$ python -q
>>> import numpy as np
>>> np.set_printoptions(precision=3, suppress=True, linewidth=140)
>>> cent = np.array([[3, 1, 3, 3], [1, 3, 1, 0], [1, 3, 1, 1]])
>>> mat = np.repeat(cent, 34 // 3, axis=0)
>>> rng = np.random.default_rng(17)
>>> mat = mat + 0.1 * rng.normal(size=mat.shape)
>>> mat
array([[ 3.11 ,  1.034,  2.946,  2.874],
       [ 2.811,  1.002,  2.919,  2.913],
       [ 2.978,  0.995,  2.772,  3.093],
       [ 2.797,  1.186,  3.059,  2.953],
       [ 3.134,  1.002,  3.069,  3.011],
       [ 3.11 ,  1.106,  2.909,  2.939],
       [ 3.034,  0.979,  2.772,  3.203],
       [ 2.783,  0.792,  2.872,  3.056],
       [ 3.18 ,  0.976,  2.961,  3.017],
       [ 2.963,  1.008,  2.886,  3.044],
       [ 3.039,  0.756,  2.989,  3.016],
       [ 1.056,  2.918,  0.867, -0.095],
       [ 1.055,  2.915,  0.924,  0.114],
       [ 0.921,  2.91 ,  0.991,  0.02 ],
       [ 1.104,  2.912,  0.843, -0.012],
       [ 1.064,  2.852,  0.951,  0.031],
       [ 1.023,  3.008,  0.974, -0.08 ],
       [ 0.907,  3.116,  0.888,  0.123],
       [ 0.868,  3.29 ,  0.826,  0.16 ],
       [ 0.91 ,  2.988,  0.993, -0.065],
       [ 1.223,  3.009,  0.868,  0.065],
       [ 1.071,  2.885,  1.054,  0.007],
       [ 1.082,  3.071,  0.999,  0.959],
       [ 1.091,  3.031,  0.851,  0.946],
       [ 0.952,  2.974,  1.228,  0.962],
       [ 1.048,  3.166,  1.05 ,  1.043],
       [ 1.13 ,  3.02 ,  1.019,  1.069],
       [ 1.041,  2.932,  0.883,  0.989],
       [ 1.14 ,  2.977,  1.115,  1.041],
       [ 0.969,  2.737,  1.022,  0.972],
       [ 0.84 ,  3.051,  0.997,  1.038],
       [ 0.94 ,  3.02 ,  0.953,  1.106],
       [ 1.012,  2.86 ,  1.021,  1.007]])
>>> other = np.c_[mat[:, :1] @ np.array([[1]]), np.array([3, 2, 3, 3, 2, 3, 3, 0, 4, 4, 0, 0, 2, 3, 2, 5, 3, 2, 5, 5, 3, 5, 1, 2, 3, 5, 3, 4, 5, 1, 5, 5, 3])]
>>> other
array([[3.11 , 3.   ],
       [2.811, 2.   ],
       [2.978, 3.   ],
       [2.797, 3.   ],
       [3.134, 2.   ],
       [3.11 , 3.   ],
       [3.034, 3.   ],
       [2.783, 0.   ],
       [3.18 , 4.   ],
       [2.963, 4.   ],
       [3.039, 0.   ],
       [1.056, 0.   ],
       [1.055, 2.   ],
       [0.921, 3.   ],
       [1.104, 2.   ],
       [1.064, 5.   ],
       [1.023, 3.   ],
       [0.907, 2.   ],
       [0.868, 5.   ],
       [0.91 , 5.   ],
       [1.223, 3.   ],
       [1.071, 5.   ],
       [1.082, 1.   ],
       [1.091, 2.   ],
       [0.952, 3.   ],
       [1.048, 5.   ],
       [1.13 , 3.   ],
       [1.041, 4.   ],
       [1.14 , 5.   ],
       [0.969, 1.   ],
       [0.84 , 5.   ],
       [0.94 , 5.   ],
       [1.012, 3.   ]])
>>> np.linalg.norm(np.linalg.qr(mat)[0].T @ other, axis=0) ** 2 / ((other ** 2).sum(axis=0) + 1e-12)
array([1.   , 0.824])
>>> np.linalg.matrix_rank(other)
np.int64(2)
>>> np.round(np.linalg.lstsq(mat, other[:, 0])[0], 3) + 0
array([1., 0., 0., 0.])
